In [1]: import numpy as np

In [2]: import numpy.linalg as la

In [3]: np.set_printoptions(precision=2, suppress=True, linewidth=100)

In [4]: A = np.load("m.npy")

In [5]: A
Out[5]: 
array([[4., 1., 0., 0., 0.],
       [0., 4., 1., 0., 0.],
       [0., 0., 4., 1., 0.],
       [0., 0., 0., 4., 1.],
       [0., 0., 0., 0., 4.]])

In [6]: # triangular

In [7]: cov = A.T @ A

In [8]: np.diag(cov)
Out[8]: array([16., 17., 17., 17., 17.])

In [9]: cov
Out[9]: 
array([[16.,  4.,  0.,  0.,  0.],
       [ 4., 17.,  4.,  0.,  0.],
       [ 0.,  4., 17.,  4.,  0.],
       [ 0.,  0.,  4., 17.,  4.],
       [ 0.,  0.,  0.,  4., 17.]])

In [10]: la.matrix_rank(cov)
Out[10]: np.int64(5)

In [11]: np.allclose(cov, cov.T)
Out[11]: True

In [12]: la.svd(A, compute_uv=False) ** 2
Out[12]: array([23.86, 20.77, 16.67, 12.73,  9.97])

In [13]: other = A / np.sqrt((A ** 2).mean(axis=1, keepdims=True))

In [14]: la.norm(other, axis=1)
Out[14]: array([2.24, 2.24, 2.24, 2.24, 2.24])

In [15]: la.matrix_rank(A - A.mean(axis=1, keepdims=True))
Out[15]: np.int64(4)

In [16]: np.prod(np.diag(A)), round(la.det(A), 2)
Out[16]: (np.float64(1024.0), np.float64(1024.0))

In [17]: [int(la.matrix_rank(la.matrix_power(A, p))) for p in range(1, 6)]
Out[17]: [5, 5, 5, 5, 5]

In [18]: arr = np.array([[0.12, 0.0, 0.24, -0.51],
    ...:     [-0.15, 0.0, -0.29, 0.6],
    ...:     [0.03, 0.0, 0.06, -0.14],
    ...:     [0.47, 0.0, 0.77, -0.98],
    ...:     [-0.03, 0.0, -0.06, 0.14],
    ...:     [-0.29, 0.0, -0.54, 0.89],
    ...:     [0.03, 0.0, 0.06, -0.14],
    ...:     [-0.09, 0.0, -0.18, 0.4],
    ...:     [0.0, 0.0, 0.0, 0.0],
    ...:     [-0.06, 0.0, -0.12, 0.27],
    ...:     [0.45, 0.0, 0.74, -0.98],
    ...:     [-0.21, 0.0, -0.4, 0.75],
    ...:     [0.29, 0.0, 0.54, -0.89],
    ...:     [0.09, 0.0, 0.18, -0.4]])

In [19]: # rows 2 and 6 are equal

In [20]: U, sigma, vt = la.svd(arr)

In [21]: vecs = vt[:(sigma > 1e-8).sum()]

In [22]: rng = np.random.default_rng(1439)

In [23]: vec = arr[7] + -3 * arr[0] + rng.integers(2) * np.eye(4)[3]

In [24]: vec
Out[24]: array([-0.45,  0.  , -0.9 ,  2.93])

In [25]: round(la.norm(vec - vecs.T @ vecs @ vec), 2)
Out[25]: np.float64(0.0)

In [26]: np.round(vecs.T @ vecs, 2) + 0
Out[26]: 
array([[1., 0., 0., 0.],
       [0., 0., 0., 0.],
       [0., 0., 1., 0.],
       [0., 0., 0., 1.]])

In [27]: np.allclose(vecs.T @ vecs @ vec, vec)
Out[27]: True

In [28]: np.round(np.diag(vecs.T @ vecs), 2) + 0
Out[28]: array([1., 0., 1., 1.])
